$ ipython --no-banner

In [1]: import numpy as np

In [2]: np.set_printoptions(precision=2, suppress=True, linewidth=200)

In [3]: def rd(a):
   ...:     return np.round(a, 2) + 0
   ...: 

In [4]: C = np.array([[0, 1, -2, 2, -2, 0, 0, 0],
   ...:     [2, -2, -2, -1, -1, 2, 0, 2],
   ...:     [1, 1, 1, 1, 2, 1, -1, 1],
   ...:     [-1, 1, 2, 2, 2, 2, 1, -1],
   ...:     [1, 1, -1, -1, 2, -2, 1, 0],
   ...:     [1, 1, 0, 2, 2, 0, -2, -1],
   ...:     [-2, 1, 1, -1, -1, 1, 2, 1],
   ...:     [-2, -2, 1, 2, -2, -1, 0, 0]])

In [5]: rng = np.random.default_rng(7)

In [6]: m1 = (rng.random((17, 8)) < 0.25) @ C

In [7]: print(m1)
[[-3  2  3  1  1  3  3  0]
 [ 0  0  0  0  0  0  0  0]
 [ 0  0  0  3  2 -3 -1 -1]
 [-2 -1 -1  4 -4 -1  0  0]
 [ 0 -1 -1  7 -1  3 -1  0]
 [-2  1  1 -1 -1  1  2  1]
 [-1 -1  0  1  0 -3  1  0]
 [-2 -2  1  2 -2 -1  0  0]
 [ 2  0  0  3  3  4 -1  0]
 [-1 -1  2  3  0  0 -1  1]
 [-1  2  0  4  0  2  1 -1]
 [ 3 -1 -1  0  1  3 -1  3]
 [ 0  3  1  5  2  3  0  0]
 [ 0  0  0  0  0  0  0  0]
 [ 2  3 -1  5  2  1 -3  0]
 [-1  3 -1  3 -1  1  0  0]
 [ 0  1 -2  2 -2  0  0  0]]

In [8]: cen = m1 - m1.mean(axis=0)

In [9]: V = np.linalg.svd(cen)[2][:7]

In [10]: A2 = cen - cen @ V.T @ V

In [11]: print(rd(A2.std(axis=0)))
[0.09 0.01 0.06 0.01 0.05 0.01 0.04 0.02]

In [12]: print(rd(np.cov(cen @ V.T, rowvar=False)))
[[7.54 0.   0.   0.   0.   0.   0.  ]
 [0.   4.88 0.   0.   0.   0.   0.  ]
 [0.   0.   3.99 0.   0.   0.   0.  ]
 [0.   0.   0.   2.52 0.   0.   0.  ]
 [0.   0.   0.   0.   1.78 0.   0.  ]
 [0.   0.   0.   0.   0.   0.46 0.  ]
 [0.   0.   0.   0.   0.   0.   0.18]]

In [13]: print(rd(np.diag(V.T @ V)))
[0.52 0.99 0.76 0.99 0.87 0.99 0.91 0.97]

In [14]: cen = m1 - m1.mean(axis=0)

In [15]: U, sv, Vh = np.linalg.svd(cen, full_matrices=False)

In [16]: print(rd(cen.mean(axis=0)))
[0. 0. 0. 0. 0. 0. 0. 0.]

In [17]: print(rd(np.abs(Vh[-1])))
[0.69 0.1  0.49 0.09 0.36 0.11 0.3  0.18]

In [18]: print(np.linalg.matrix_rank(cen))
8

In [19]: M = np.loadtxt("arr.csv", delimiter=",")

In [20]: print(M)
[[-1.1   1.1  -0.3  -2.16]
 [ 0.   -0.5  -0.6   1.  ]
 [ 1.7   0.1   0.8  -0.25]
 [-0.3  -0.2  -0.9   0.41]
 [ 0.5   0.9   0.   -1.81]
 [-0.8  -0.9   1.1   1.81]
 [-0.2   0.7   0.9  -1.31]
 [-0.5  -1.5   0.3   2.97]
 [-0.8   0.1   0.1  -0.12]
 [-0.3  -0.3  -0.4   0.62]
 [-0.5   0.   -1.2   0.05]
 [ 0.6  -0.4  -1.3   0.77]
 [ 1.8   1.1  -0.1  -2.18]
 [-0.8   1.   -0.2  -2.01]
 [ 0.5   1.2  -0.8  -2.44]
 [ 0.3  -0.8  -0.2   1.65]
 [-1.4  -1.1   1.3   2.2 ]
 [-1.2  -1.4   0.1   2.74]
 [-0.2   1.4  -0.3  -2.82]
 [-1.2   1.8   0.4  -3.6 ]
 [ 0.   -0.2  -0.2   0.41]
 [ 0.5   0.1  -0.3  -0.25]
 [-0.3   0.5  -1.6  -1.01]
 [ 0.3  -1.8   0.6   3.61]
 [ 1.2  -0.9   0.4   1.9 ]
 [ 0.1  -1.    0.6   1.99]
 [ 0.8  -0.5   1.4   0.95]
 [ 1.7   0.2  -1.7  -0.43]]

In [21]: A2 = np.c_[M[:, :1] @ np.array([[0]]), np.array([0, -1, 2, 1, -2, -2, -1, 2, 2, 2, 2, -2, 0, 0, -2, 2, 0, 2, -1, 0, 2, 1, -1, 2, 2, -2, -2, 1])]

In [22]: print(A2)
[[ 0.  0.]
 [ 0. -1.]
 [ 0.  2.]
 [ 0.  1.]
 [ 0. -2.]
 [ 0. -2.]
 [ 0. -1.]
 [ 0.  2.]
 [ 0.  2.]
 [ 0.  2.]
 [ 0.  2.]
 [ 0. -2.]
 [ 0.  0.]
 [ 0.  0.]
 [ 0. -2.]
 [ 0.  2.]
 [ 0.  0.]
 [ 0.  2.]
 [ 0. -1.]
 [ 0.  0.]
 [ 0.  2.]
 [ 0.  1.]
 [ 0. -1.]
 [ 0.  2.]
 [ 0.  2.]
 [ 0. -2.]
 [ 0. -2.]
 [ 0.  1.]]

In [23]: print(np.linalg.matrix_rank(A2))
1

In [24]: print(rd(np.linalg.norm(A2 - M @ np.linalg.lstsq(M, A2)[0], axis=0)))
[0.   7.39]

In [25]: print(rd(np.linalg.lstsq(M, A2[:, 0])[0]))
[0. 0. 0. 0.]

In [26]: print(rd(np.linalg.norm(np.linalg.qr(M)[0].T @ A2, axis=0) ** 2 / ((A2 ** 2).sum(axis=0) + 1e-12)))
[0.   0.23]

In [27]: D = np.linalg.norm(M[:, None] - M[None], axis=-1)

In [28]: print(D[18].round(6).argsort(kind="stable")[:4])
[18 14 13  0]

In [29]: print(np.linalg.matrix_rank(D ** 2))
6

In [30]: print(D.shape)
(28, 28)

In [31]: print(rd(D[:5, :5]))
[[0.   3.72 3.7  3.05 1.68]
 [3.72 0.   2.6  0.79 3.24]
 [3.7  2.6  0.   2.72 2.27]
 [3.05 0.79 2.72 0.   2.75]
 [1.68 3.24 2.27 2.75 0.  ]]

In [32]: A = np.loadtxt("test12.csv", delimiter=",")

In [33]: print(A)
[[ 0.   0.4 -0.2]
 [ 1.6 -1.1 -1.4]
 [-0.7  0.6 -0.3]
 [ 0.5  0.3 -0.6]
 [ 0.2 -1.7  0.5]
 [-0.6 -0.3  1. ]
 [-1.3  0.7  0.3]
 [ 0.1 -0.5 -2.7]
 [ 0.5 -1.3  0.4]
 [ 0.3 -0.1 -0.3]
 [ 0.3  0.9  0.6]
 [-1.   0.7  0.8]
 [ 0.2 -0.8 -1.4]
 [-0.1  2.1 -2.1]
 [-0.5  1.4  0.5]
 [ 0.6 -0.5 -0.2]
 [-1.8 -2.5  0.4]
 [ 1.2 -0.3 -0.4]
 [ 0.9  1.6 -0.4]
 [ 1.4  0.6 -0.1]
 [ 0.3 -0.6  1.1]
 [-3.6 -2.1  0.6]
 [ 0.8  1.8  0.4]
 [-1.2  1.   0.8]
 [-0.4 -0.7 -0.9]
 [ 0.2  0.   0.5]
 [-1.3  0.9 -0.1]
 [ 0.9 -0.2 -1.5]
 [-2.1 -1.8  1.3]
 [ 1.3 -0.7  0.5]
 [-1.3  1.2 -0.4]
 [-0.7 -0.1  0.6]]

In [34]: hat = A @ np.linalg.solve(A.T @ A, A.T)

In [35]: print(np.linalg.matrix_rank(np.eye(32) - hat))
29

In [36]: t = np.radians(101)

In [37]: R = np.eye(3)

In [38]: R[1, 1] = R[0, 0] = np.cos(t)

In [39]: R[1, 0], R[0, 1] = -np.sin(t), np.sin(t)

In [40]: print(rd(R))
[[-0.19  0.98  0.  ]
 [-0.98 -0.19  0.  ]
 [ 0.    0.    1.  ]]

In [41]: A2 = A @ R.T

In [42]: print(np.allclose(A @ A.T, A2 @ A2.T))
True

In [43]: print(rd(np.abs(A2 - A).max(axis=0)))
[2.99 6.03 0.  ]

In [44]: K = np.load("case10.npy")

In [45]: print(K)
[[-2.95  0.   -3.    1.    3.   -3.    2.    0.   -3.    1.   -1.   -1.  ]
 [ 3.   -2.95  0.    0.   -2.   -2.    0.    0.   -3.    2.   -1.    1.  ]
 [-2.   -2.    2.05 -2.    0.    3.   -3.   -3.    0.   -2.    3.   -1.  ]
 [ 1.   -2.   -2.   -0.95  1.    2.    0.    3.    3.    3.   -2.    3.  ]
 [ 3.    2.   -2.   -2.   -1.95 -2.    0.    3.    2.   -2.    2.   -3.  ]
 [-3.   -2.   -3.    2.    0.    3.05  0.   -3.    2.   -2.    0.   -2.  ]
 [-2.    3.    3.    1.    1.    2.    1.05 -2.   -2.   -2.    1.    1.  ]
 [-3.   -3.   -2.    0.    2.   -3.    0.   -0.95  0.   -2.   -1.   -3.  ]
 [ 1.   -1.    3.   -3.    2.    0.   -2.    0.   -1.95 -2.   -1.   -1.  ]
 [ 3.   -3.    0.    1.    1.   -1.   -1.    2.   -3.    2.05  3.   -3.  ]
 [-3.    0.    2.    2.    2.    0.   -3.    0.    3.   -1.   -1.95  3.  ]
 [-3.    0.   -3.    1.    3.   -3.    2.    0.   -3.    1.   -1.   -0.95]]

In [46]: print([round(float(x), 2) for x in np.linalg.svd(K, compute_uv=False)[:3]])
[12.19, 11.85, 9.88]

In [47]: print(np.linalg.cond(K) > 100)
True

In [48]: print(np.argsort(-np.linalg.norm(K, axis=0).round(6), kind="stable")[:3])
[0 8 2]
